In [1]: import numpy as np

In [2]: np.set_printoptions(precision=3, suppress=True, linewidth=140)

In [3]: M2 = np.array([[0.8, 1.3],
   ...:     [0.8, 1.6],
   ...:     [-0.3, -1.1],
   ...:     [-1.8, -1.5],
   ...:     [-1.0, -0.9],
   ...:     [0.0, -1.3],
   ...:     [-1.5, -2.7]])

In [4]: basis = np.array([[0.5, -1.3, -1.4], [-1.1, -0.4, -0.2]])

In [5]: feats = M2 @ basis

In [6]: feats
Out[6]: 
array([[-1.03, -1.56, -1.38],
       [-1.36, -1.68, -1.44],
       [ 1.06,  0.83,  0.64],
       [ 0.75,  2.94,  2.82],
       [ 0.49,  1.66,  1.58],
       [ 1.43,  0.52,  0.26],
       [ 2.22,  3.03,  2.64]])

In [7]: # rank 2

In [8]: Uu, s, Vh = np.linalg.svd(feats)

In [9]: np.argmax(s[:-1] / (s[1:] + 1e-6)) + 1
Out[9]: np.int64(2)

In [10]: M2 = Uu[:, :2] @ np.diag(s[:2]) @ Vh[:2]

In [11]: M2
Out[11]: 
array([[-1.03, -1.56, -1.38],
       [-1.36, -1.68, -1.44],
       [ 1.06,  0.83,  0.64],
       [ 0.75,  2.94,  2.82],
       [ 0.49,  1.66,  1.58],
       [ 1.43,  0.52,  0.26],
       [ 2.22,  3.03,  2.64]])

In [12]: np.linalg.matrix_rank(M2)
Out[12]: np.int64(2)

In [13]: F = np.load("layer8.npy")

In [14]: F
Out[14]: 
array([[1.   , 0.5  , 0.25 , 0.125, 0.062, 0.031, 0.016, 0.008, 0.004],
       [0.5  , 1.   , 0.5  , 0.25 , 0.125, 0.062, 0.031, 0.016, 0.008],
       [0.25 , 0.5  , 1.   , 0.5  , 0.25 , 0.125, 0.062, 0.031, 0.016],
       [0.125, 0.25 , 0.5  , 1.   , 0.5  , 0.25 , 0.125, 0.062, 0.031],
       [0.062, 0.125, 0.25 , 0.5  , 1.   , 0.5  , 0.25 , 0.125, 0.062],
       [0.031, 0.062, 0.125, 0.25 , 0.5  , 1.   , 0.5  , 0.25 , 0.125],
       [0.016, 0.031, 0.062, 0.125, 0.25 , 0.5  , 1.   , 0.5  , 0.25 ],
       [0.008, 0.016, 0.031, 0.062, 0.125, 0.25 , 0.5  , 1.   , 0.5  ],
       [0.004, 0.008, 0.016, 0.031, 0.062, 0.125, 0.25 , 0.5  , 1.   ]])

In [15]: # equal to its transpose

In [16]: np.trace(F)
Out[16]: np.float64(9.0)

In [17]: round(float(np.linalg.det(F)), 3)
Out[17]: 0.1

In [18]: np.sort(np.abs(np.linalg.eigvals(F)))
Out[18]: array([0.342, 0.369, 0.421, 0.507, 0.649, 0.889, 1.288, 1.903, 2.633])

In [19]: x0 = np.ones(9)

In [20]: for _ in range(3):
    ...:     x0 = F @ x0
    ...:     x0 /= np.linalg.norm(x0)
    ...:     print(round(x0 @ F @ x0, 3))
    ...: 
2.616
2.629
2.632

In [21]: np.round(np.linalg.eigvalsh(F)[-1], 3)
Out[21]: np.float64(2.633)

In [22]: low = np.linalg.cholesky(F)

In [23]: F / np.sqrt(np.outer(np.diag(F), np.diag(F)))
Out[23]: 
array([[1.   , 0.5  , 0.25 , 0.125, 0.062, 0.031, 0.016, 0.008, 0.004],
       [0.5  , 1.   , 0.5  , 0.25 , 0.125, 0.062, 0.031, 0.016, 0.008],
       [0.25 , 0.5  , 1.   , 0.5  , 0.25 , 0.125, 0.062, 0.031, 0.016],
       [0.125, 0.25 , 0.5  , 1.   , 0.5  , 0.25 , 0.125, 0.062, 0.031],
       [0.062, 0.125, 0.25 , 0.5  , 1.   , 0.5  , 0.25 , 0.125, 0.062],
       [0.031, 0.062, 0.125, 0.25 , 0.5  , 1.   , 0.5  , 0.25 , 0.125],
       [0.016, 0.031, 0.062, 0.125, 0.25 , 0.5  , 1.   , 0.5  , 0.25 ],
       [0.008, 0.016, 0.031, 0.062, 0.125, 0.25 , 0.5  , 1.   , 0.5  ],
       [0.004, 0.008, 0.016, 0.031, 0.062, 0.125, 0.25 , 0.5  , 1.   ]])

In [24]: low
Out[24]: 
array([[1.   , 0.   , 0.   , 0.   , 0.   , 0.   , 0.   , 0.   , 0.   ],
       [0.5  , 0.866, 0.   , 0.   , 0.   , 0.   , 0.   , 0.   , 0.   ],
       [0.25 , 0.433, 0.866, 0.   , 0.   , 0.   , 0.   , 0.   , 0.   ],
       [0.125, 0.217, 0.433, 0.866, 0.   , 0.   , 0.   , 0.   , 0.   ],
       [0.062, 0.109, 0.217, 0.433, 0.866, 0.   , 0.   , 0.   , 0.   ],
       [0.031, 0.054, 0.109, 0.217, 0.433, 0.866, 0.   , 0.   , 0.   ],
       [0.016, 0.027, 0.054, 0.109, 0.217, 0.433, 0.866, 0.   , 0.   ],
       [0.008, 0.014, 0.027, 0.054, 0.109, 0.217, 0.433, 0.866, 0.   ],
       [0.004, 0.007, 0.014, 0.027, 0.054, 0.109, 0.217, 0.433, 0.866]])

In [25]: np.linalg.eigvalsh(F).min() > 0
Out[25]: np.True_

In [26]: np.diag(low) ** 2
Out[26]: array([1.  , 0.75, 0.75, 0.75, 0.75, 0.75, 0.75, 0.75, 0.75])

In [27]: round(np.prod(np.diag(low)) ** 2, 3), round(np.linalg.det(F), 3)
Out[27]: (np.float64(0.1), np.float64(0.1))

In [28]: ev, vecs = np.linalg.eigh(F)

In [29]: x0 = np.array([1, 2, 2, -1, 1, 0, -1, 2, -1])

In [30]: vecs * np.abs(ev) @ vecs.T
Out[30]: 
array([[1.   , 0.5  , 0.25 , 0.125, 0.062, 0.031, 0.016, 0.008, 0.004],
       [0.5  , 1.   , 0.5  , 0.25 , 0.125, 0.062, 0.031, 0.016, 0.008],
       [0.25 , 0.5  , 1.   , 0.5  , 0.25 , 0.125, 0.062, 0.031, 0.016],
       [0.125, 0.25 , 0.5  , 1.   , 0.5  , 0.25 , 0.125, 0.062, 0.031],
       [0.062, 0.125, 0.25 , 0.5  , 1.   , 0.5  , 0.25 , 0.125, 0.062],
       [0.031, 0.062, 0.125, 0.25 , 0.5  , 1.   , 0.5  , 0.25 , 0.125],
       [0.016, 0.031, 0.062, 0.125, 0.25 , 0.5  , 1.   , 0.5  , 0.25 ],
       [0.008, 0.016, 0.031, 0.062, 0.125, 0.25 , 0.5  , 1.   , 0.5  ],
       [0.004, 0.008, 0.016, 0.031, 0.062, 0.125, 0.25 , 0.5  , 1.   ]])

In [31]: np.abs(F).sum(axis=1).max(), np.round(np.abs(ev).max(), 3)
Out[31]: (np.float64(2.874), np.float64(2.633))

In [32]: (np.sign(vecs[:, -1].round(6)) == np.sign(vecs[0, -1].round(6))).astype(int)
Out[32]: array([1, 1, 1, 1, 1, 1, 1, 1, 1])

In [33]: np.linalg.eigvalsh(F[1:, 1:])
Out[33]: array([0.344, 0.379, 0.447, 0.566, 0.776, 1.148, 1.77 , 2.571])

In [34]: J = np.loadtxt("case1.csv", delimiter=",")

In [35]: J
Out[35]: 
array([[ 0.5  , -0.1  ,  0.9  , -0.8  ,  0.6  , -0.558],
       [ 0.3  , -1.   ,  1.   ,  1.2  ,  0.2  , -4.994],
       [ 2.5  ,  1.3  ,  0.2  ,  0.7  ,  1.6  ,  6.513],
       [-0.5  ,  0.3  , -0.1  , -0.8  , -0.6  ,  1.514],
       [ 1.4  ,  1.4  , -0.3  ,  0.6  , -0.1  ,  6.97 ],
       [ 0.   ,  1.5  , -0.9  , -0.1  , -0.9  ,  7.523],
       [-1.8  , -0.1  , -0.4  , -0.8  , -0.3  , -0.5  ],
       [ 0.   , -0.2  , -0.2  ,  0.   ,  0.7  , -1.009],
       [-0.3  , -0.8  ,  0.1  ,  0.9  ,  0.8  , -4.015],
       [ 1.   , -0.6  ,  0.5  , -0.8  ,  0.3  , -3.007],
       [ 0.9  , -0.4  , -0.1  , -0.1  , -1.   , -1.985],
       [-1.3  , -0.3  ,  2.   , -0.2  ,  1.1  , -1.474],
       [-0.4  ,  1.   ,  1.6  ,  0.5  ,  0.2  ,  5.012],
       [-0.6  , -0.2  , -0.1  , -0.6  , -2.3  , -0.999],
       [ 1.9  ,  0.8  , -1.4  , -1.2  , -0.8  ,  3.998]])

In [36]: # column 5 dominates

In [37]: np.linalg.cond(feats) > 100
Out[37]: np.True_

In [38]: np.argsort(-np.linalg.norm(feats, axis=0).round(6), kind="stable")[:3]
Out[38]: array([1, 2, 0])

In [39]: [round(float(x), 3) for x in np.linalg.svd(feats, compute_uv=False)[:3]]
Out[39]: [7.583, 1.725, 0.0]

In [40]: np.linalg.matrix_rank(feats, rtol=0.1)
Out[40]: np.int64(2)

In [41]: W0 = np.array([[1.2, 0.4, 1.2, 0.6],
    ...:     [0.1, 1.5, -0.3, 0.4],
    ...:     [0.1, -0.8, 0.1, 0.0],
    ...:     [0.7, -0.1, -0.8, 0.6]])

In [42]: rng = np.random.default_rng(935)

In [43]: W0[1] = W0[2] + 0.02 * rng.normal(size=4)

In [44]: W0
Out[44]: 
array([[ 1.2  ,  0.4  ,  1.2  ,  0.6  ],
       [ 0.099, -0.809,  0.109, -0.035],
       [ 0.1  , -0.8  ,  0.1  ,  0.   ],
       [ 0.7  , -0.1  , -0.8  ,  0.6  ]])

In [45]: def softmax(z):
    ...:     e = np.exp(z - z.max(axis=-1, keepdims=True))
    ...:     return e / e.sum(axis=-1, keepdims=True)
    ...: 

In [46]: np.round(softmax(10 * W0[1]), 3) + 0
Out[46]: array([0.423, 0.   , 0.466, 0.111])

In [47]: softmax(W0).sum(axis=1)
Out[47]: array([1., 1., 1., 1.])

In [48]: softmax(W0[1] + 3)
Out[48]: array([0.304, 0.123, 0.307, 0.266])

In [49]: att = W0 @ W0.T / np.sqrt(4)

In [50]: softmax(att).round(6).argmax(axis=1)
Out[50]: array([0, 1, 1, 3])

In [51]: softmax(att)[1] @ W0
Out[51]: array([ 0.448, -0.413,  0.13 ,  0.238])

In [52]: Q, vecs = np.linalg.qr(W0[:, :1])[0], np.linalg.qr(W0[:, 1:])[0]

In [53]: s = np.linalg.svd(Q.T @ vecs, compute_uv=False)

In [54]: np.degrees(np.arccos(s.clip(0, 1)))
Out[54]: array([1.421])

In [55]: s
Out[55]: array([1.])

In [56]: (s > 0.9).sum()
Out[56]: np.int64(1)

In [57]: np.round(np.linalg.norm(W0, 2) / np.linalg.norm(W0), 3)
Out[57]: np.float64(0.741)

In [58]: np.argsort(-np.linalg.norm(W0, axis=0).round(6), kind="stable")[:3]
Out[58]: array([2, 0, 1])

In [59]: np.linalg.matrix_rank(W0, rtol=0.1)
Out[59]: np.int64(3)

In [60]: np.round(np.linalg.det(2 * W0), 3), round(np.linalg.det(W0), 3)
Out[60]: (np.float64(-0.779), np.float64(-0.049))

In [61]: round(np.linalg.det(W0.T), 3)
Out[61]: np.float64(-0.049)

In [62]: np.kron(np.eye(2, dtype=int), W0)
Out[62]: 
array([[ 1.2  ,  0.4  ,  1.2  ,  0.6  ,  0.   ,  0.   ,  0.   ,  0.   ],
       [ 0.099, -0.809,  0.109, -0.035,  0.   , -0.   ,  0.   , -0.   ],
       [ 0.1  , -0.8  ,  0.1  ,  0.   ,  0.   , -0.   ,  0.   ,  0.   ],
       [ 0.7  , -0.1  , -0.8  ,  0.6  ,  0.   , -0.   , -0.   ,  0.   ],
       [ 0.   ,  0.   ,  0.   ,  0.   ,  1.2  ,  0.4  ,  1.2  ,  0.6  ],
       [ 0.   , -0.   ,  0.   , -0.   ,  0.099, -0.809,  0.109, -0.035],
       [ 0.   , -0.   ,  0.   ,  0.   ,  0.1  , -0.8  ,  0.1  ,  0.   ],
       [ 0.   , -0.   , -0.   ,  0.   ,  0.7  , -0.1  , -0.8  ,  0.6  ]])

In [63]: round(float(np.linalg.det(W0[::-1])), 3)
Out[63]: -0.049

In [64]: round(float(np.einsum("ii->", W0)), 3)
Out[64]: 1.091

In [65]: round(np.linalg.eigvals(W0).sum().real, 3)
Out[65]: np.float64(1.091)

In [66]: np.linalg.eigvals(W0)
Out[66]: array([ 1.648+0.j   , -0.852+0.j   ,  0.147+0.114j,  0.147-0.114j])

In [67]: data = np.load("out14.npy")

In [68]: data
Out[68]: 
array([[-24, -17,  -6],
       [-18,   9,  10],
       [-27,   9,  12],
       [ 18,   9,   2],
       [  9, -12, -10],
       [-24,  -8,   0],
       [-12, -10,  -4]])

In [69]: Q, Rm = np.linalg.qr(F)

In [70]: np.allclose(Rm.T @ Rm, F.T @ F)
Out[70]: True

In [71]: Uu, s, Vh = np.linalg.svd(data)

In [72]: vecs = Vh[:(s > 1e-8).sum()]

In [73]: x0 = data[0] + 4 * data[4] + rng.integers(2) * np.eye(3)[0]

In [74]: x0
Out[74]: array([ 13., -65., -46.])

In [75]: np.allclose(vecs.T @ vecs @ x0, x0)
Out[75]: False

In [76]: np.round(np.linalg.norm(x0 - vecs.T @ vecs @ x0), 3)
Out[76]: np.float64(0.182)

In [77]: np.diag(vecs.T @ vecs)
Out[77]: array([0.967, 0.702, 0.331])
